In [1]: import numpy as np

In [2]: np.set_printoptions(precision=2, suppress=True, linewidth=160, sign=" ")

In [3]: def rd(a):
   ...:     return np.round(a, 2) + 0
   ...: 

In [4]: sigma = 5 * 0.5 ** np.arange(3)

In [5]: q, _ = np.linalg.qr(np.array([[0.0, -1.1, -1.0], [-0.3, -0.9, 0.9], [-0.4, 0.6, 0.8]]))

In [6]: rng = np.random.default_rng(5960)

In [7]: K = rng.normal(size=(27, 3)) * sigma @ q

In [8]: rd(K)
Out[8]: 
array([[ 1.  ,  0.77, -5.65],
       [ 2.56,  2.18, -3.15],
       [-0.34,  0.6 , -2.59],
       [ 2.59, -2.77,  2.52],
       [-2.26,  0.86,  1.49],
       [ 0.4 , -3.64,  0.01],
       [-1.42,  0.77,  3.81],
       [ 2.96, -3.2 ,  3.86],
       [ 1.34,  1.01, -5.55],
       [ 4.08, -5.96,  0.88],
       [ 2.85, -5.93,  5.61],
       [-2.36,  5.85, -0.65],
       [ 2.63,  0.35, -3.29],
       [-2.6 ,  0.59,  0.25],
       [-2.04,  4.09, -2.8 ],
       [-1.72,  2.65, -2.25],
       [-0.67, -1.27,  5.36],
       [-0.74, -3.58,  6.34],
       [ 2.96, -4.9 ,  1.66],
       [ 1.54,  1.3 , -3.  ],
       [-2.64,  0.41,  1.2 ],
       [ 0.02, -0.54,  2.56],
       [ 0.98,  2.9 , -0.43],
       [-1.09,  3.97, -3.55],
       [ 2.6 ,  4.37, -6.13],
       [ 1.14, -2.3 ,  1.6 ],
       [-1.11, -2.53,  2.72]])

In [9]: cov = np.cov(K, rowvar=False)

In [10]: np.argwhere(np.triu(np.abs(np.corrcoef(K.T)) > 0.8, 1))
Out[10]: array([], shape=(0, 2), dtype=int64)

In [11]: rd(K.std(axis=0))
Out[11]: array([ 2.02,  3.12,  3.46])

In [12]: rd(np.polyfit(K[:, 1], K[:, 2], 1))
Out[12]: array([-0.72, -0.07])

In [13]: cov.shape
Out[13]: (3, 3)

In [14]: rd(np.corrcoef(K.T))
Out[14]: 
array([[ 1.  , -0.47, -0.08],
       [-0.47,  1.  , -0.65],
       [-0.08, -0.65,  1.  ]])

In [15]: np.argsort(-K.std(axis=0).round(6), kind="stable")
Out[15]: array([ 2,  1,  0])

In [16]: rd(np.corrcoef(K[:, 1], K[:, 2])[0, 1])
Out[16]: np.float64(-0.65)

In [17]: vec = np.array([-8, -9, 7])

In [18]: h1 = np.maximum(K @ vec, 0)

In [19]: rd(K.T @ h1)
Out[19]: array([  236.23, -1499.51,  1879.8 ])

In [20]: dist = np.linalg.norm(K[:, None] - K[None], axis=-1)

In [21]: dist.mean(axis=1).argmax()
Out[21]: np.int64(10)

In [22]: dist[22].round(6).argsort(kind="stable")[:4]
Out[22]: array([ 22,  19,   1,  15])

In [23]: W0 = np.array([[0, 1, 0], [0, 0, 1], [1, 0, 0]])

In [24]: vec = np.array([2, 3, 8])

In [25]: rd(np.sort(np.abs(np.degrees(np.angle(np.linalg.eigvals(W0))))))
Out[25]: array([   0.,  120.,  120.])

In [26]: rd(np.linalg.inv(W0))
Out[26]: 
array([[ 0.,  0.,  1.],
       [ 1.,  0.,  0.],
       [ 0.,  1.,  0.]])

In [27]: [p for p in range(1, 25) if np.allclose(np.linalg.matrix_power(W0, p), np.eye(3))]
Out[27]: [3, 6, 9, 12, 15, 18, 21, 24]

In [28]: Uu, sigma, Vh = np.linalg.svd(W0, full_matrices=False)

In [29]: rd(np.cumsum(sigma ** 2) / np.sum(sigma ** 2))
Out[29]: array([ 0.33,  0.67,  1.  ])

In [30]: sigma / sigma[0]
Out[30]: array([ 1.,  1.,  1.])

In [31]: rd(np.sqrt((sigma ** 2).sum())), rd(np.linalg.norm(W0))
Out[31]: (np.float64(1.73), np.float64(1.73))

In [32]: np.allclose(Uu * sigma @ Vh, W0)
Out[32]: True

In [33]: (sigma > 1e-8).sum()
Out[33]: np.int64(3)

In [34]: Uu.shape, sigma.shape, Vh.shape
Out[34]: ((3, 3), (3,), (3, 3))

In [35]: Uu.T @ Uu
Out[35]: 
array([[ 1.,  0.,  0.],
       [ 0.,  1.,  0.],
       [ 0.,  0.,  1.]])
